$ ipython --no-banner

In [1]: import numpy as np

In [2]: import numpy.linalg as la

In [3]: np.set_printoptions(suppress=True, linewidth=120)

In [4]: J = np.diag(np.array([5, 4, -2, -3, 5]))

In [5]: print(J)
[[ 5  0  0  0  0]
 [ 0  4  0  0  0]
 [ 0  0 -2  0  0]
 [ 0  0  0 -3  0]
 [ 0  0  0  0  5]]

In [6]: ev, vecs = la.eigh(J)

In [7]: x = np.array([1, 4, 3, 2, 4])

In [8]: print(np.abs(J).sum(axis=1).max(), np.abs(ev).max())
5 5.0

In [9]: print(vecs * np.maximum(ev, 0) @ vecs.T)
[[5. 0. 0. 0. 0.]
 [0. 4. 0. 0. 0.]
 [0. 0. 0. 0. 0.]
 [0. 0. 0. 0. 0.]
 [0. 0. 0. 0. 5.]]

In [10]: print(x @ J @ x)
119

In [11]: print(vecs * np.abs(ev) @ vecs.T)
[[5. 0. 0. 0. 0.]
 [0. 4. 0. 0. 0.]
 [0. 0. 2. 0. 0.]
 [0. 0. 0. 3. 0.]
 [0. 0. 0. 0. 5.]]

In [12]: ev, vecs = la.eigvalsh(J)
Traceback (most recent call last):
  Cell In[12], line 1
    ev, vecs = la.eigvalsh(J)
ValueError: too many values to unpack (expected 2)


In [13]: ev, vecs = la.eigh(J)

In [14]: print((ev > 1e-8).sum(), (ev < -1e-8).sum())
3 2

In [15]: print(vecs.T @ J @ vecs)
[[-3.  0.  0.  0.  0.]
 [ 0. -2.  0.  0.  0.]
 [ 0.  0.  4.  0.  0.]
 [ 0.  0.  0.  5.  0.]
 [ 0.  0.  0.  0.  5.]]

In [16]: print(ev)
[-3. -2.  4.  5.  5.]

In [17]: arr = np.loadtxt("layer16.csv", delimiter=",")

In [18]: print(arr)
[[-0.5807  0.6065 -3.8108 -3.7738 -1.8328  1.5664 -2.4182]
 [-0.0102  0.0368  0.0019 -0.0003 -0.0021 -0.0438  0.0057]
 [ 0.5646 -0.6102  3.8079  3.8327  1.8057 -1.5974  2.4409]
 [ 0.2684 -0.2875  1.8999  1.9281  0.9098 -0.8014  1.2021]
 [-0.606   0.6359 -3.7994 -3.7873 -1.7749  1.5749 -2.3961]
 [-0.626   0.5703 -3.7516 -3.7918 -1.8134  1.5664 -2.4053]
 [ 0.6125 -0.589   3.7946  3.8127  1.7867 -1.6378  2.3787]
 [ 0.6356 -0.5937  3.8397  3.808   1.8094 -1.6033  2.4179]
 [-0.588   0.6297 -3.801  -3.8233 -1.8174  1.5922 -2.3775]
 [ 0.2788 -0.292   1.8832  1.908   0.8829 -0.8139  1.209 ]]

In [19]: U, sigma, Vt = la.svd(arr)

In [20]: print(np.argmax(sigma[:-1] / (sigma[1:] + 1e-6)) + 1)
1

In [21]: print(sigma.round(4))
[17.5843  0.0922  0.0792  0.0725  0.0518  0.0445  0.0157]

In [22]: A2 = U[:, :1] @ np.diag(sigma[:1]) @ Vt[:1]

In [23]: print(round(la.norm(arr - A2, 2), 4), round(float(sigma[1]), 4))
0.0922 0.0922

In [24]: print(round(la.norm(arr - A2) / la.norm(arr), 4))
0.009

In [25]: print(la.matrix_rank(arr, rtol=0.05))
1

In [26]: print(round(float(np.abs(arr - A2).max()), 4))
0.0457

In [27]: rng = np.random.default_rng(54910)

In [28]: A2 = arr + rng.integers(-2, 3, (10, 1)) @ rng.integers(-2, 3, (1, 7))

In [29]: print(A2.round(4))
[[-4.5807 -1.3935 -7.8108 -7.7738  2.1672 -2.4336 -2.4182]
 [ 1.9898  1.0368  2.0019  1.9997 -2.0021  1.9562  0.0057]
 [-1.4354 -1.6102  1.8079  1.8327  3.8057 -3.5974  2.4409]
 [-1.7316 -1.2875 -0.1001 -0.0719  2.9098 -2.8014  1.2021]
 [ 3.394   2.6359  0.2006  0.2127 -5.7749  5.5749 -2.3961]
 [-4.626  -1.4297 -7.7516 -7.7918  2.1866 -2.4336 -2.4053]
 [-1.3875 -1.589   1.7946  1.8127  3.7867 -3.6378  2.3787]
 [-1.3644 -1.5937  1.8397  1.808   3.8094 -3.6033  2.4179]
 [-2.588  -0.3703 -5.801  -5.8233  0.1826 -0.4078 -2.3775]
 [ 0.2788 -0.292   1.8832  1.908   0.8829 -0.8139  1.209 ]]

In [30]: print(np.round(la.svd(A2 - arr, compute_uv=False), 4) + 0)
[19.4422  0.      0.      0.      0.      0.      0.    ]

In [31]: print(np.round(A2 - arr, 4))
[[-4. -2. -4. -4.  4. -4.  0.]
 [ 2.  1.  2.  2. -2.  2.  0.]
 [-2. -1. -2. -2.  2. -2.  0.]
 [-2. -1. -2. -2.  2. -2.  0.]
 [ 4.  2.  4.  4. -4.  4.  0.]
 [-4. -2. -4. -4.  4. -4.  0.]
 [-2. -1. -2. -2.  2. -2.  0.]
 [-2. -1. -2. -2.  2. -2.  0.]
 [-2. -1. -2. -2.  2. -2.  0.]
 [ 0.  0.  0.  0.  0.  0.  0.]]

In [32]: M = np.loadtxt("mat.csv", delimiter=",")

In [33]: print(M)
[[ 2.8168  0.1455  0.3402  0.8372 -0.6094 -0.9426 -0.0201  3.1544  1.5068]
 [ 0.3949  1.6469  0.0256  0.4167 -1.7533 -1.404  -0.3895  1.4224  0.9371]
 [-1.6122  1.1125  0.3252  0.29   -1.045  -0.6325  0.408  -0.332   0.539 ]
 [-4.2495  0.4254 -0.7995 -0.757  -0.2818  0.8174  0.688  -3.7585 -1.6755]
 [ 3.5063 -0.3872 -0.0064  1.3288  0.3916 -1.2581 -0.5584  3.5756  1.7612]
 [ 1.8588 -0.3572  0.1277 -1.0856  0.1299  1.4345 -0.5905 -0.161  -0.876 ]
 [-0.3271  1.7833 -0.8114 -0.1099 -1.7698 -1.5699 -0.481   0.551   0.001 ]
 [ 1.6649  0.1446  0.0564 -0.0165 -0.6702 -0.3586 -0.0685  1.5033  0.6153]]

In [34]: A2 = M / la.norm(M, axis=1)
Traceback (most recent call last):
  Cell In[34], line 1
    A2 = M / la.norm(M, axis=1)
ValueError: operands could not be broadcast together with shapes (8,9) (8,) 


In [35]: A2 = M / la.norm(M, axis=1, keepdims=True)

In [36]: G = A2 @ A2.T

In [37]: print(np.round(la.norm(A2, axis=1), 4))
[1. 1. 1. 1. 1. 1. 1. 1.]

In [38]: print((np.abs(G) > 0.9).astype(int))
[[1 0 0 1 1 0 0 1]
 [0 1 0 0 0 0 0 0]
 [0 0 1 0 0 0 0 0]
 [1 0 0 1 1 0 0 1]
 [1 0 0 1 1 0 0 0]
 [0 0 0 0 0 1 0 0]
 [0 0 0 0 0 0 1 0]
 [1 0 0 1 0 0 0 1]]

In [39]: print(G[3].round(4))
[-0.9612 -0.4471  0.4791  1.     -0.9773 -0.2612 -0.0158 -0.9226]

In [40]: print(np.argwhere(np.triu(np.abs(G) > 0.95, 1)))
[[0 3]
 [0 4]
 [0 7]
 [3 4]]
